% ipython --no-banner

In [1]: import numpy as np

In [2]: np.set_printoptions(precision=2, suppress=True, linewidth=200, sign=" ")

In [3]: rnd = lambda a: np.round(a, 2) + 0

In [4]: F = np.array([[0, -1, 1, 2], [-1, 0, -1, 1], [1, -1, 0, -1], [2, 1, -1, 0]])

In [5]: F
Out[5]: 
array([[ 0, -1,  1,  2],
       [-1,  0, -1,  1],
       [ 1, -1,  0, -1],
       [ 2,  1, -1,  0]])

In [6]: t3 = np.stack([F, -3 * F, F[::-1]])

In [7]: np.linalg.matrix_rank(t3)
Out[7]: array([ 4,  4,  4])

In [8]: t3.sum(axis=0)
Out[8]: 
array([[ 2,  3, -3, -4],
       [ 3, -1,  2, -3],
       [-3,  2, -1,  3],
       [-4, -3,  3,  2]])

In [9]: np.einsum("bij,cij->bc", t3, t3)
Out[9]: 
array([[ 18, -54,  -8],
       [-54, 162,  24],
       [ -8,  24,  18]])

In [10]: x = np.array([1, 2, 0, 1])

In [11]: h1 = np.maximum(F @ x, 0)

In [12]: F * (h1 > 1e-9)[:, None]
Out[12]: 
array([[ 0,  0,  0,  0],
       [ 0,  0,  0,  0],
       [ 0,  0,  0,  0],
       [ 2,  1, -1,  0]])

In [13]: np.maximum(F @ x, 0) - np.maximum(-F @ x, 0)
Out[13]: array([ 0,  0, -2,  4])

In [14]: np.maximum(F @ (3 * x), 0)
Out[14]: array([  0,   0,   0,  12])

In [15]: rnd(np.tanh(F @ x))
Out[15]: array([ 0.  ,  0.  , -0.96,  1.  ])

In [16]: K = np.load("w.npy")

In [17]: K
Out[17]: 
array([[ 0.,  0.,  0.,  0.,  2.],
       [ 0.,  0.,  0.,  0.,  2.],
       [ 0.,  0.,  0.,  0.,  2.],
       [ 0.,  0.,  0.,  0.,  3.],
       [ 2.,  2.,  2.,  3.,  0.]])

In [18]: # symmetric

In [19]: [round(float(np.linalg.det(K[:i, :i])), 2) + 0 for i in range(1, 6)]
Out[19]: [0.0, 0.0, 0.0, 0.0, 0.0]

In [20]: np.all(np.linalg.eigvalsh(K) > 0)
Out[20]: np.False_

In [21]: rng = np.random.default_rng(762)

In [22]: z = rng.permutation(5)

In [23]: z
Out[23]: array([ 1,  2,  0,  4,  3])

In [24]: other = K[z][:, z]

In [25]: other
Out[25]: 
array([[ 0.,  0.,  0.,  2.,  0.],
       [ 0.,  0.,  0.,  2.,  0.],
       [ 0.,  0.,  0.,  2.,  0.],
       [ 2.,  2.,  2.,  0.,  3.],
       [ 0.,  0.,  0.,  3.,  0.]])

In [26]: np.trace(other)
Out[26]: np.float64(0.0)

In [27]: np.allclose(other, K)
Out[27]: False

In [28]: rnd(np.linalg.det(other)), rnd(np.linalg.det(K[z]))
Out[28]: (np.float64(0.0), np.float64(0.0))

In [29]: rnd(np.linalg.norm(other, axis=0))
Out[29]: array([ 2.  ,  2.  ,  2.  ,  4.58,  3.  ])

In [30]: rnd(np.linalg.norm(other, "nuc"))
Out[30]: np.float64(9.17)

In [31]: rnd(np.linalg.norm(other, 2))
Out[31]: np.float64(4.58)

In [32]: other[0] @ other[1]
Out[32]: np.float64(4.0)

In [33]: rnd(np.linalg.norm(other, axis=1))
Out[33]: array([ 2.  ,  2.  ,  2.  ,  4.58,  3.  ])

In [34]: np.linalg.norm(other, axis=2)
AxisError: axis 2 is out of bounds for array of dimension 2


In [35]: np.linalg.norm(other, axis=1).argmax()
Out[35]: np.int64(3)

In [36]: rnd(np.linalg.norm(other[0] - other[1]))
Out[36]: np.float64(0.0)

In [37]: np.unravel_index(np.abs(K).argmax(), K.shape)
Out[37]: (np.int64(3), np.int64(4))

In [38]: K - K[0]
Out[38]: 
array([[ 0.,  0.,  0.,  0.,  0.],
       [ 0.,  0.,  0.,  0.,  0.],
       [ 0.,  0.,  0.,  0.,  0.],
       [ 0.,  0.,  0.,  0.,  1.],
       [ 2.,  2.,  2.,  3., -2.]])

In [39]: K.sum(axis=1)
Out[39]: array([ 2.,  2.,  2.,  3.,  9.])

In [40]: rnd(K @ np.linalg.pinv(K) @ K)
Out[40]: 
array([[ 0.,  0.,  0.,  0.,  2.],
       [ 0.,  0.,  0.,  0.,  2.],
       [ 0.,  0.,  0.,  0.,  2.],
       [ 0.,  0.,  0.,  0.,  3.],
       [ 2.,  2.,  2.,  3.,  0.]])

In [41]: np.linalg.lstsq(K[:-1].T, K[-1])[2]
Out[41]: np.int32(1)

In [42]: W0 = np.diag(10 * np.array([3, 5, 3])) + np.array([[-4, 0, -4], [-4, 5, -4], [1, 1, 1]])

In [43]: W0
Out[43]: 
array([[26,  0, -4],
       [-4, 55, -4],
       [ 1,  1, 31]])

In [44]: x = np.array([1, 0, 2])

In [45]: target = W0 @ x

In [46]: coef, lr = np.zeros(3), 1 / np.linalg.norm(W0, 2) ** 2

In [47]: for i in range(150):
    ...:     coef -= lr * W0.T @ (W0 @ coef - target)
    ...:     if i % 50 == 0: print(i, round(np.linalg.norm(W0 @ coef - target), 2))
    ...: 
0 46.24
50 0.0
100 0.0

In [48]: rnd(np.linalg.cond(W0))
Out[48]: np.float64(2.16)

In [49]: rnd(coef)
Out[49]: array([ 1.,  0.,  2.])

In [50]: z = rng.permutation(3)

In [51]: z
Out[51]: array([ 1,  2,  0])

In [52]: other = W0[z][:, z]

In [53]: other
Out[53]: 
array([[55, -4, -4],
       [ 1, 31,  1],
       [ 0, -4, 26]])

In [54]: np.trace(other)
Out[54]: np.int64(112)

In [55]: rnd(np.sort(np.abs(np.linalg.eigvals(other))))
Out[55]: array([ 27.14,  30.  ,  54.86])

In [56]: ev, V = np.linalg.eigvalsh(K)
ValueError: too many values to unpack (expected 2)


In [57]: ev, V = np.linalg.eigh(K)

In [58]: rnd(V.T @ K @ V)
Out[58]: 
array([[-4.58,  0.  ,  0.  ,  0.  ,  0.  ],
       [ 0.  ,  0.  ,  0.  ,  0.  ,  0.  ],
       [ 0.  ,  0.  ,  0.  ,  0.  ,  0.  ],
       [ 0.  ,  0.  ,  0.  ,  0.  ,  0.  ],
       [ 0.  ,  0.  ,  0.  ,  0.  ,  4.58]])

In [59]: ev.sum(), np.trace(K)
Out[59]: (np.float64(0.0), np.float64(0.0))

In [60]: rnd(np.linalg.svd(K, compute_uv=False))
Out[60]: array([ 4.58,  4.58,  0.  ,  0.  ,  0.  ])

In [61]: rnd(np.linalg.eigvalsh(K @ K))
Out[61]: array([  0.,   0.,   0.,  21.,  21.])

In [62]: J = 5 * np.eye(4) + np.ones((4, 4))

In [63]: J
Out[63]: 
array([[ 6.,  1.,  1.,  1.],
       [ 1.,  6.,  1.,  1.],
       [ 1.,  1.,  6.,  1.],
       [ 1.,  1.,  1.,  6.]])

In [64]: ev, V = np.linalg.eigh(J)

In [65]: x = np.array([0, 2, 1, 2])

In [66]: (np.sign(V[:, -1].round(6)) == np.sign(V[0, -1].round(6))).astype(int)
Out[66]: array([ 1,  1,  1,  1])

In [67]: x @ J @ x
Out[67]: np.float64(70.0)

In [68]: np.abs(J).sum(axis=1).max(), rnd(np.abs(ev).max())
Out[68]: (np.float64(9.0), np.float64(9.0))

In [69]: rnd(V * np.abs(ev) @ V.T)
Out[69]: 
array([[ 6.,  1.,  1.,  1.],
       [ 1.,  6.,  1.,  1.],
       [ 1.,  1.,  6.,  1.],
       [ 1.,  1.,  1.,  6.]])

In [70]: rnd(x @ J @ x / (x @ x)), rnd(ev[0]), rnd(ev[-1])
Out[70]: (np.float64(7.78), np.float64(5.0), np.float64(9.0))
